In [1]: import numpy as np

In [2]: import numpy.linalg as la

In [3]: np.set_printoptions(precision=2, suppress=True, linewidth=200, sign=" ")

In [4]: def tidy(a):
   ...:     return np.round(a, 2) + 0
   ...: 

In [5]: K = np.load("mat.npy")

In [6]: K
Out[6]: 
array([[ 3,  5,  6,  2,  8,  0,  6,  0,  9],
       [ 7,  3,  5,  2,  4,  8,  1,  9,  2],
       [ 5,  5,  1,  9,  6,  0,  5,  0,  9],
       [ 4,  0,  9,  5,  3,  8,  8,  9,  4],
       [ 9,  2,  2,  3,  7,  9,  1,  1,  8],
       [ 4,  5,  2,  1,  4,  5,  0,  0,  0],
       [ 1,  7,  8,  6,  0,  9,  9,  4,  3],
       [ 6,  9,  2,  0,  1,  7,  0,  8,  6],
       [ 3,  2,  6,  6,  4,  5,  8,  2,  0]])

In [7]: t = np.radians(180)

In [8]: R = np.eye(9)

In [9]: R[3, 3] = R[8, 8] = np.cos(t)

In [10]: R[3, 8], R[8, 3] = -np.sin(t), np.sin(t)

In [11]: tidy(R)
Out[11]: 
array([[ 1.,  0.,  0.,  0.,  0.,  0.,  0.,  0.,  0.],
       [ 0.,  1.,  0.,  0.,  0.,  0.,  0.,  0.,  0.],
       [ 0.,  0.,  1.,  0.,  0.,  0.,  0.,  0.,  0.],
       [ 0.,  0.,  0., -1.,  0.,  0.,  0.,  0.,  0.],
       [ 0.,  0.,  0.,  0.,  1.,  0.,  0.,  0.,  0.],
       [ 0.,  0.,  0.,  0.,  0.,  1.,  0.,  0.,  0.],
       [ 0.,  0.,  0.,  0.,  0.,  0.,  1.,  0.,  0.],
       [ 0.,  0.,  0.,  0.,  0.,  0.,  0.,  1.,  0.],
       [ 0.,  0.,  0.,  0.,  0.,  0.,  0.,  0., -1.]])

In [12]: B = K @ R.T

In [13]: tidy(B)
Out[13]: 
array([[ 3.,  5.,  6., -2.,  8.,  0.,  6.,  0., -9.],
       [ 7.,  3.,  5., -2.,  4.,  8.,  1.,  9., -2.],
       [ 5.,  5.,  1., -9.,  6.,  0.,  5.,  0., -9.],
       [ 4.,  0.,  9., -5.,  3.,  8.,  8.,  9., -4.],
       [ 9.,  2.,  2., -3.,  7.,  9.,  1.,  1., -8.],
       [ 4.,  5.,  2., -1.,  4.,  5.,  0.,  0.,  0.],
       [ 1.,  7.,  8., -6.,  0.,  9.,  9.,  4., -3.],
       [ 6.,  9.,  2.,  0.,  1.,  7.,  0.,  8., -6.],
       [ 3.,  2.,  6., -6.,  4.,  5.,  8.,  2.,  0.]])

In [14]: tidy(la.det(R)), np.trace(R)
Out[14]: (np.float64(1.0), np.float64(5.0))

In [15]: B = K / np.sqrt((K ** 2).mean(axis=1, keepdims=True))

In [16]: la.matrix_rank(B) == la.matrix_rank(K)
Out[16]: np.True_

In [17]: tidy(B[2])
Out[17]: array([ 0.91,  0.91,  0.18,  1.63,  1.09,  0.  ,  0.91,  0.  ,  1.63])

In [18]: tidy(la.norm(B, axis=1))
Out[18]: array([ 3.,  3.,  3.,  3.,  3.,  3.,  3.,  3.,  3.])

In [19]: la.matrix_rank(K - K.mean(axis=1, keepdims=True))
Out[19]: np.int64(8)

In [20]: x = np.array([1, -1, 0, 1, 0, 0, -3, -2, -2])

In [21]: np.sign((K @ x).round(6))
Out[21]: array([-1, -1, -1, -1, -1,  0, -1, -1, -1])

In [22]: K @ x
Out[22]: array([-36, -19, -24, -41, -11,   0, -41, -31, -21])

In [23]: K * x
Out[23]: 
array([[  3,  -5,   0,   2,   0,   0, -18,   0, -18],
       [  7,  -3,   0,   2,   0,   0,  -3, -18,  -4],
       [  5,  -5,   0,   9,   0,   0, -15,   0, -18],
       [  4,   0,   0,   5,   0,   0, -24, -18,  -8],
       [  9,  -2,   0,   3,   0,   0,  -3,  -2, -16],
       [  4,  -5,   0,   1,   0,   0,   0,   0,   0],
       [  1,  -7,   0,   6,   0,   0, -27,  -8,  -6],
       [  6,  -9,   0,   0,   0,   0,   0, -16, -12],
       [  3,  -2,   0,   6,   0,   0, -24,  -4,   0]])

In [24]: (K @ x).argmax()
Out[24]: np.int64(5)

In [25]: K @ np.eye(9)[2]
Out[25]: array([ 6.,  5.,  1.,  9.,  2.,  2.,  8.,  2.,  6.])

In [26]: K @ (2 * x)
Out[26]: array([-72, -38, -48, -82, -22,   0, -82, -62, -42])

In [27]: K @ np.ones(9)
Out[27]: array([ 39.,  41.,  40.,  50.,  42.,  21.,  47.,  39.,  36.])

In [28]: la.cond(K) > 100
Out[28]: np.True_

In [29]: np.argsort(-la.norm(K, axis=0).round(6), kind="stable")[:3]
Out[29]: array([ 5,  8,  6])

In [30]: la.matrix_rank(K, rtol=0.1)
Out[30]: np.int64(7)

In [31]: tidy(la.norm(K, 2) / la.norm(K))
Out[31]: np.float64(0.84)

In [32]: tidy(la.norm(K, "nuc"))
Out[32]: np.float64(100.63)

In [33]: tidy(la.norm(K, axis=0))
Out[33]: array([ 15.56,  14.9 ,  15.97,  14.  ,  14.39,  19.72,  16.49,  15.72,  17.06])

In [34]: tidy(la.norm(K) ** 2 / la.norm(K, 2) ** 2)
Out[34]: np.float64(1.41)

In [35]: la.norm(K, axis=1).argmax()
Out[35]: np.int64(3)

In [36]: tidy(la.norm(K, 2))
Out[36]: np.float64(40.52)

In [37]: tidy(la.norm(K[7], 1)), tidy(la.norm(K[7], np.inf))
Out[37]: (np.float64(39.0), np.float64(9.0))

In [38]: B = np.array([[3, 2, 2, 3],
    ...:     [5, 4, 0, 0],
    ...:     [1, 0, 2, 4],
    ...:     [2, 1, 3, 1],
    ...:     [4, 0, 3, 2],
    ...:     [0, 3, 1, 3],
    ...:     [2, 5, 1, 0]])

In [39]: Z = np.array([[2, 3, 2, 2, 0, 3, 3, -2],
    ...:     [1, 3, -1, 1, -1, -2, 0, 3],
    ...:     [2, 2, 2, 2, -3, -3, -2, -1],
    ...:     [2, -2, 3, -1, 3, -2, 3, -2]])

In [40]: E = B @ Z

In [41]: E
Out[41]: 
array([[ 18,  13,  17,   9,   1,  -7,  14,  -8],
       [ 14,  27,   6,  14,  -4,   7,  15,   2],
       [ 14,  -1,  18,   2,   6, -11,  11, -12],
       [ 13,  13,  12,  10,  -7,  -7,   3,  -6],
       [ 18,  14,  20,  12,  -3,  -1,  12, -15],
       [ 11,   5,   8,   2,   3, -15,   7,   2],
       [ 11,  23,   1,  11,  -8,  -7,   4,  10]])

In [42]: np.abs(np.diag(la.qr(E)[1])) > 1e-9
Out[42]: array([ True,  True,  True,  True, False, False, False])

In [43]: tidy(E @ la.pinv(E) @ E)
Out[43]: 
array([[ 18.,  13.,  17.,   9.,   1.,  -7.,  14.,  -8.],
       [ 14.,  27.,   6.,  14.,  -4.,   7.,  15.,   2.],
       [ 14.,  -1.,  18.,   2.,   6., -11.,  11., -12.],
       [ 13.,  13.,  12.,  10.,  -7.,  -7.,   3.,  -6.],
       [ 18.,  14.,  20.,  12.,  -3.,  -1.,  12., -15.],
       [ 11.,   5.,   8.,   2.,   3., -15.,   7.,   2.],
       [ 11.,  23.,   1.,  11.,  -8.,  -7.,   4.,  10.]])

In [44]: tidy(la.norm(E, axis=0))
Out[44]: array([ 38.09,  42.64,  35.47,  25.5 ,  13.56,  23.3 ,  27.57,  24.02])

In [45]: tidy(la.norm(E[0] - E[3]))
Out[45]: np.float64(15.49)

In [46]: Z = np.array([[5, -1, 3, -3, 1, -3, -4, -4, 1, -3, 0],
    ...:     [-2, 2, -5, 2, -3, 2, -5, -5, 5, -2, 1],
    ...:     [0, -2, 0, 3, -1, -4, -1, 2, 4, 1, -5]])

In [47]: M = np.repeat(Z, 13 // 3, axis=0)

In [48]: rng = np.random.default_rng(198)

In [49]: M = M + 0.05 * rng.normal(size=M.shape)

In [50]: tidy(M)
Out[50]: 
array([[ 4.97, -1.04,  3.05, -3.08,  1.02, -2.99, -3.98, -4.04,  0.99, -2.96, -0.01],
       [ 4.98, -1.01,  3.  , -2.98,  0.96, -3.01, -3.97, -4.  ,  0.99, -2.99,  0.  ],
       [ 5.06, -0.98,  3.02, -2.9 ,  0.94, -3.03, -4.04, -3.94,  1.  , -3.01, -0.06],
       [ 5.05, -0.99,  3.03, -3.  ,  1.02, -3.03, -4.01, -3.99,  0.96, -2.99, -0.08],
       [-2.07,  1.94, -5.06,  1.98, -2.99,  2.03, -4.98, -5.07,  4.98, -2.03,  0.96],
       [-1.97,  2.03, -5.  ,  1.95, -2.94,  2.01, -4.95, -4.95,  4.99, -2.03,  0.94],
       [-1.97,  2.03, -4.89,  1.96, -2.99,  2.03, -5.  , -4.95,  5.01, -2.06,  0.94],
       [-1.91,  1.96, -5.01,  2.04, -3.07,  2.07, -5.04, -5.01,  4.98, -2.03,  0.94],
       [ 0.  , -1.95, -0.02,  3.01, -1.03, -3.97, -0.96,  2.03,  4.03,  0.93, -5.05],
       [-0.01, -2.05, -0.15,  2.88, -1.02, -4.09, -0.98,  2.05,  4.02,  1.08, -4.94],
       [-0.04, -1.94,  0.16,  3.01, -0.9 , -3.98, -1.02,  1.9 ,  3.95,  0.9 , -5.01],
       [ 0.02, -2.03, -0.06,  3.03, -1.03, -3.92, -1.03,  2.04,  3.99,  1.05, -5.01]])

In [51]: U, s, Vh = la.svd(M)

In [52]: tidy(s)
Out[52]: array([ 23.01,  19.39,  17.47,   0.32,   0.24,   0.16,   0.11,   0.09,   0.09,   0.04,   0.02])

In [53]: B = U[:, :3] @ np.diag(s[:3]) @ Vh[:3]

In [54]: la.matrix_rank(M, rtol=0.05)
Out[54]: np.int64(3)

In [55]: tidy(np.abs(M - B).max())
Out[55]: np.float64(0.13)

In [56]: tidy(la.norm(M - B) / la.norm(M))
Out[56]: np.float64(0.01)

In [57]: tidy(la.norm(M, 2) / la.norm(M))
Out[57]: np.float64(0.66)

In [58]: round(np.log10(la.cond(M)))
Out[58]: 3

In [59]: u = np.array([2, -3])

In [60]: tidy(np.polyval(u, M[10]))
Out[60]: array([ -3.08,  -6.88,  -2.68,   3.02,  -4.79, -10.96,  -5.03,   0.8 ,   4.9 ,  -1.19, -13.03])

In [61]: tidy(np.cross(M[10, :3], M[0, :3]))
Out[61]: array([-5.75,  0.91,  9.69])

In [62]: hat = M @ la.solve(M.T @ M, M.T)

In [63]: np.allclose(hat @ hat, hat)
Out[63]: True

In [64]: tidy(np.diag(hat))
Out[64]: array([ 0.84,  0.64,  0.77,  0.92,  1.  ,  0.99,  0.93,  0.97,  0.99,  0.99,  1.  ,  0.95])

In [65]: W1 = np.array([[-3, -5, 2, -1, 5, 0],
    ...:     [-2, 2, 5, -4, 2, 1],
    ...:     [-3, 3, -4, 1, 2, -3],
    ...:     [-5, -2, -4, 4, -4, 0],
    ...:     [4, 1, 4, 3, -3, -2],
    ...:     [-2, -1, 4, -5, -5, -4],
    ...:     [-5, -4, 4, 1, -2, -3],
    ...:     [2, 0, 5, -3, -5, 0],
    ...:     [-4, -1, 0, 0, -1, 5],
    ...:     [5, -5, -2, -1, -5, 4],
    ...:     [-2, -1, 5, 3, 5, 1]])

In [66]: coef = np.array([2, -1, 0, 2, 3, -3])

In [67]: H = np.maximum(M @ W1 + coef, 0)

In [68]: tidy((H > 0).mean(axis=0))
Out[68]: array([ 0.33,  0.67,  0.  ,  0.67,  0.67,  1.  ])

In [69]: Z = np.array([[0, 1, 1], [0, 0, 3], [2, 3, 2], [3, 3, 2], [0, 3, 0], [3, 3, 1]])

In [70]: (H @ Z).round(6).argmax(axis=1)
Out[70]: array([ 1,  1,  1,  1,  1,  1,  1,  1,  1,  1,  1,  1])

In [71]: data = np.loadtxt("case8.csv", delimiter=",")

In [72]: data
Out[72]: 
array([[-2.,  0.,  4., -1., -9., -8.,  6., -7., -8.,  8.],
       [ 0., -2.,  0.,  4., -1., -9., -8.,  6., -7., -8.],
       [ 4.,  0., -2.,  0.,  4., -1., -9., -8.,  6., -7.],
       [-1.,  4.,  0., -2.,  0.,  4., -1., -9., -8.,  6.],
       [-9., -1.,  4.,  0., -2.,  0.,  4., -1., -9., -8.],
       [-8., -9., -1.,  4.,  0., -2.,  0.,  4., -1., -9.],
       [ 6., -8., -9., -1.,  4.,  0., -2.,  0.,  4., -1.],
       [-7.,  6., -8., -9., -1.,  4.,  0., -2.,  0.,  4.],
       [-8., -7.,  6., -8., -9., -1.,  4.,  0., -2.,  0.],
       [ 8., -8., -7.,  6., -8., -9., -1.,  4.,  0., -2.]])

In [73]: x = np.array([1, -3, 1, 3, 0, -4, 5, 3, 5, -4])

In [74]: np.einsum("ij,j->i", data, x)
Out[74]: array([ -32.,   29.,   -5., -131.,    2.,   81.,   32.,  -98.,    9.,   94.])

In [75]: data @ x
Out[75]: array([ -32.,   29.,   -5., -131.,    2.,   81.,   32.,  -98.,    9.,   94.])

In [76]: la.norm(data @ x) <= la.norm(data, 2) * la.norm(x) + 1e-9
Out[76]: np.True_

In [77]: data @ (2 * x)
Out[77]: array([ -64.,   58.,  -10., -262.,    4.,  162.,   64., -196.,   18.,  188.])

In [78]: np.sign((data @ x).round(6))
Out[78]: array([-1.,  1., -1., -1.,  1.,  1.,  1., -1.,  1.,  1.])

In [79]: (data @ x).argmax()
Out[79]: np.int64(9)

In [80]: u = np.array([1, 1, 0, 0, 2, 1, 2, 1, 0, 0])

In [81]: B = data + np.outer(u, np.eye(10)[9])

In [82]: B
Out[82]: 
array([[-2.,  0.,  4., -1., -9., -8.,  6., -7., -8.,  9.],
       [ 0., -2.,  0.,  4., -1., -9., -8.,  6., -7., -7.],
       [ 4.,  0., -2.,  0.,  4., -1., -9., -8.,  6., -7.],
       [-1.,  4.,  0., -2.,  0.,  4., -1., -9., -8.,  6.],
       [-9., -1.,  4.,  0., -2.,  0.,  4., -1., -9., -6.],
       [-8., -9., -1.,  4.,  0., -2.,  0.,  4., -1., -8.],
       [ 6., -8., -9., -1.,  4.,  0., -2.,  0.,  4.,  1.],
       [-7.,  6., -8., -9., -1.,  4.,  0., -2.,  0.,  5.],
       [-8., -7.,  6., -8., -9., -1.,  4.,  0., -2.,  0.],
       [ 8., -8., -7.,  6., -8., -9., -1.,  4.,  0., -2.]])
